>>> import numpy as np
>>> from numpy import linalg as LA
>>> np.set_printoptions(suppress=True, linewidth=100)
>>> rnd = lambda a: np.round(a, 3) + 0
>>> m1 = np.load("layer16.npy")
>>> m1
array([[1, 0, 0],
       [2, 1, 0],
       [1, 1, 1]])
>>> rng = np.random.default_rng(107)
>>> z = rng.permutation(3)
>>> Y = m1[:, z] * rng.choice([-1, 1], 3)
>>> print(Y)
[[ 0  0  1]
 [ 0  1  2]
 [-1  1  1]]
>>> Uu, _, Vh = LA.svd(m1.T @ Y)
>>> z
array([2, 1, 0])
>>> print(rnd(LA.lstsq(m1, Y)[0]))
[[ 0.  0.  1.]
 [ 0.  1.  0.]
 [-1.  0.  0.]]
>>> gram = Y.T @ Y
>>> LA.matrix_rank(gram)
np.int64(3)
>>> f = np.array([0, 1, 0])
>>> np.polyval(f, m1[2])
array([1, 1, 1])
>>> np.cross(m1[2, :3], m1[0, :3])
array([ 0,  1, -1])
>>> np.convolve(m1[2], f)
array([0, 1, 1, 1, 0])
>>> M = np.load("w.npy")
>>> M
array([[27,  8, 22, 16, 22, 13, 32, 18,  3, 17,  6],
       [ 8, 22, 23, 16, 18,  7, 26, 16, 15, 15, 12],
       [22, 23, 50, 30, 34, 25, 43, 22, 21, 30, 14],
       [16, 16, 30, 29, 21, 17, 31, 21,  9, 13, 13],
       [22, 18, 34, 21, 29, 20, 39, 25, 15, 27, 11],
       [13,  7, 25, 17, 20, 27, 27, 25, 16, 25,  9],
       [32, 26, 43, 31, 39, 27, 59, 41, 22, 38, 23],
       [18, 16, 22, 21, 25, 25, 41, 45, 21, 25, 23],
       [ 3, 15, 21,  9, 15, 16, 22, 21, 30, 23, 15],
       [17, 15, 30, 13, 27, 25, 38, 25, 23, 45, 10],
       [ 6, 12, 14, 13, 11,  9, 23, 23, 15, 10, 24]])
>>> [round(float(x), 3) for x in LA.svd(M, compute_uv=False)[:3]]
[258.124, 36.783, 30.949]
>>> LA.cond(M) > 100
np.True_
>>> np.argsort(-LA.norm(M, axis=0).round(6), kind="stable")[:3]
array([6, 2, 7])
>>> rnd(LA.norm(M, 2) / LA.norm(M))
np.float64(0.975)
>>> print(LA.matrix_rank(M, rtol=0.1))
4
>>> f, g = M[10], M[8]
>>> f @ f
np.int64(2706)
>>> f @ g
np.int64(2947)
>>> p = (f @ g) / (f @ f) * f
>>> np.outer(f, g)
array([[ 18,  90, 126,  54,  90,  96, 132, 126, 180, 138,  90],
       [ 36, 180, 252, 108, 180, 192, 264, 252, 360, 276, 180],
       [ 42, 210, 294, 126, 210, 224, 308, 294, 420, 322, 210],
       [ 39, 195, 273, 117, 195, 208, 286, 273, 390, 299, 195],
       [ 33, 165, 231,  99, 165, 176, 242, 231, 330, 253, 165],
       [ 27, 135, 189,  81, 135, 144, 198, 189, 270, 207, 135],
       [ 69, 345, 483, 207, 345, 368, 506, 483, 690, 529, 345],
       [ 69, 345, 483, 207, 345, 368, 506, 483, 690, 529, 345],
       [ 45, 225, 315, 135, 225, 240, 330, 315, 450, 345, 225],
       [ 30, 150, 210,  90, 150, 160, 220, 210, 300, 230, 150],
       [ 72, 360, 504, 216, 360, 384, 528, 504, 720, 552, 360]])
>>> rnd(LA.norm(f + g) ** 2 + LA.norm(f - g) ** 2)
np.float64(13044.0)
>>> w, evecs = LA.eigh(M)
>>> x0 = np.array([1, 0, 3, 2, 0, 1, 0, 1, 1, 3, 2])
>>> print(x0 @ M @ x0)
4380
>>> (np.sign(evecs[:, -1].round(6)) == np.sign(evecs[0, -1].round(6))).astype(int)
array([1, 1, 1, 1, 1, 1, 1, 1, 1, 1, 1])
>>> print(LA.matrix_rank(m1 - m1[0, 0] * np.eye(3)))
2
>>> [int(LA.matrix_rank(LA.matrix_power(m1, p))) for p in range(1, 4)]
[3, 3, 3]
>>> A = np.load("test18.npy")
>>> A
array([[ 3., -2.,  0.,  0.,  0.],
       [-2.,  5., -2.,  0.,  0.],
       [ 0., -2.,  3., -2.,  0.],
       [ 0.,  0., -2.,  1., -2.],
       [ 0.,  0.,  0., -2.,  2.]])
>>> Y = A / LA.norm(A, axis=1, keepdims=True)
>>> gram = Y @ Y.T
>>> rnd(gram)
array([[ 1.   , -0.772,  0.269,  0.   ,  0.   ],
       [-0.772,  1.   , -0.676,  0.232,  0.   ],
       [ 0.269, -0.676,  1.   , -0.647,  0.343],
       [ 0.   ,  0.232, -0.647,  1.   , -0.707],
       [ 0.   ,  0.   ,  0.343, -0.707,  1.   ]])
>>> rnd(np.degrees(np.arccos(np.clip(gram[1, 3], -1, 1))))
np.float64(76.579)
>>> (gram - 2 * np.eye(5)).round(6).argmax(axis=1)
array([2, 3, 4, 1, 2])
>>> t3 = np.stack([m1, -1 * m1, m1[::-1]])
>>> print(t3.sum(axis=0))
[[1 1 1]
 [2 1 0]
 [1 0 0]]
>>> LA.matrix_rank(t3.reshape(3, -1))
np.int64(2)
>>> (t3 @ m1.T).shape
(3, 3, 3)
>>> z = rng.permutation(5)
>>> Y = A[:, z] * rng.choice([-1, 1], 5)
>>> print(Y)
[[-0. -0. -0.  2. -3.]
 [ 2. -0. -0. -5.  2.]
 [-3.  2. -0.  2. -0.]
 [ 2. -1.  2. -0. -0.]
 [-0.  2. -2. -0. -0.]]
>>> Uu, _, Vh = LA.svd(A.T @ Y)
>>> rnd(LA.lstsq(A, Y)[0])
array([[ 0.,  0.,  0.,  0., -1.],
       [ 0.,  0.,  0., -1.,  0.],
       [-1.,  0.,  0.,  0.,  0.],
       [ 0., -1.,  0.,  0.,  0.],
       [ 0.,  0., -1.,  0.,  0.]])
>>> print(rnd(Uu @ Vh))
[[ 0.  0.  0.  0. -1.]
 [ 0.  0.  0. -1.  0.]
 [-1.  0.  0.  0.  0.]
 [ 0. -1.  0.  0.  0.]
 [ 0.  0. -1.  0.  0.]]
>>> z
array([2, 3, 4, 1, 0])
>>> Y = LA.inv(A)
>>> rnd(LA.slogdet(A)[0])
np.float64(-1.0)
>>> W2 = np.array([[3, 6, 2], [4, 3, -6], [-8, -7, 5]])
>>> X = (rng.random((34, 3)) < 0.25) @ W2
>>> X
array([[-5, -1,  7],
       [-1,  2,  1],
       [ 0,  0,  0],
       [ 4,  3, -6],
       [ 0,  0,  0],
       [ 3,  6,  2],
       [ 4,  3, -6],
       [ 4,  3, -6],
       [ 7,  9, -4],
       [ 0,  0,  0],
       [ 7,  9, -4],
       [ 3,  6,  2],
       [-8, -7,  5],
       [-8, -7,  5],
       [-8, -7,  5],
       [ 4,  3, -6],
       [ 0,  0,  0],
       [-8, -7,  5],
       [-8, -7,  5],
       [ 3,  6,  2],
       [ 3,  6,  2],
       [-1,  2,  1],
       [ 0,  0,  0],
       [ 0,  0,  0],
       [ 0,  0,  0],
       [-4, -4, -1],
       [ 4,  3, -6],
       [-8, -7,  5],
       [ 0,  0,  0],
       [ 4,  3, -6],
       [-5, -1,  7],
       [ 4,  3, -6],
       [ 4,  3, -6],
       [ 3,  6,  2]])
>>> Xs = (X - X.mean(axis=0)) / X.std(axis=0)
>>> np.argwhere(np.abs(Xs) > 2)
array([], shape=(0, 2), dtype=int64)
>>> beta = LA.lstsq(np.delete(Xs, 0, axis=1), Xs[:, 0])[0]
>>> rnd(1 - np.var(Xs[:, 0] - np.delete(Xs, 0, axis=1) @ beta))
np.float64(0.987)
>>> np.abs(beta).argmax()
np.int64(0)
>>> rnd(beta)
array([ 0.71 , -0.398])
>>> Y = np.c_[X[:, :1] @ np.array([[1]]), np.array([2, 5, 2, 5, 2, 0, 2, 5, 5, 0, 2, 4, 1, 0, 5, 2, 1, 3, 1, 0, 5, 5, 2, 3, 3, 4, 1, 2, 2, 5, 4, 4, 0, 4])]
>>> Y
array([[-5,  2],
       [-1,  5],
       [ 0,  2],
       [ 4,  5],
       [ 0,  2],
       [ 3,  0],
       [ 4,  2],
       [ 4,  5],
       [ 7,  5],
       [ 0,  0],
       [ 7,  2],
       [ 3,  4],
       [-8,  1],
       [-8,  0],
       [-8,  5],
       [ 4,  2],
       [ 0,  1],
       [-8,  3],
       [-8,  1],
       [ 3,  0],
       [ 3,  5],
       [-1,  5],
       [ 0,  2],
       [ 0,  3],
       [ 0,  3],
       [-4,  4],
       [ 4,  1],
       [-8,  2],
       [ 0,  2],
       [ 4,  5],
       [-5,  4],
       [ 4,  4],
       [ 4,  0],
       [ 3,  4]])
>>> rnd(LA.lstsq(X, Y[:, 0])[0])
array([1., 0., 0.])
>>> rnd(LA.norm(Y - X @ LA.lstsq(X, Y)[0], axis=0))
array([ 0.   , 10.865])
>>> print(rnd(LA.norm(LA.qr(X)[0].T @ Y, axis=0) ** 2 / ((Y ** 2).sum(axis=0) + 1e-12)))
[1.   0.66]
>>> W0 = np.array([[0, 1, 3, 2, -3, 0],
...     [-1, -3, -1, -3, 1, 1],
...     [1, 3, 0, 1, 2, 0],
...     [0, 3, -1, 3, 2, -1]])
>>> W0
array([[ 0,  1,  3,  2, -3,  0],
       [-1, -3, -1, -3,  1,  1],
       [ 1,  3,  0,  1,  2,  0],
       [ 0,  3, -1,  3,  2, -1]])
>>> Y = W0 / np.sqrt((W0 ** 2).mean(axis=1, keepdims=True))
>>> rnd(Y[1])
array([-0.522, -1.567, -0.522, -1.567,  0.522,  0.522])
>>> z = rng.integers(0, 2, 5)
>>> F = np.triu((z[:, None] == z) & (rng.random((5, 5)) < 0.8), 1).astype(int)
>>> F += F.T
>>> F
array([[0, 1, 1, 0, 0],
       [1, 0, 1, 1, 0],
       [1, 1, 0, 1, 0],
       [0, 1, 1, 0, 0],
       [0, 0, 0, 0, 0]])
>>> F @ F
array([[2, 1, 1, 2, 0],
       [1, 3, 2, 1, 0],
       [1, 2, 3, 1, 0],
       [2, 1, 1, 2, 0],
       [0, 0, 0, 0, 0]])
>>> (F + F.T) / 2
array([[0., 1., 1., 0., 0.],
       [1., 0., 1., 1., 0.],
       [1., 1., 0., 1., 0.],
       [0., 1., 1., 0., 0.],
       [0., 0., 0., 0., 0.]])
>>> LA.determinant(F)
Traceback (most recent call last):
  File "<python-input-82>", line 1, in <module>
    LA.determinant(F)
    ^^^^^^^^^^^^^^
AttributeError: module 'numpy.linalg' has no attribute 'determinant'
>>> np.allclose(F @ F.T, F.T @ F)
True
>>> assert F == F.T
Traceback (most recent call last):
  File "<python-input-84>", line 1, in <module>
    assert F == F.T
           ^^^^^^^^
ValueError: The truth value of an array with more than one element is ambiguous. Use a.any() or a.all()
>>> F.inv()
Traceback (most recent call last):
  File "<python-input-85>", line 1, in <module>
    F.inv()
    ^^^^^
AttributeError: 'numpy.ndarray' object has no attribute 'inv'
>>> print(np.allclose(F, F.T))
True
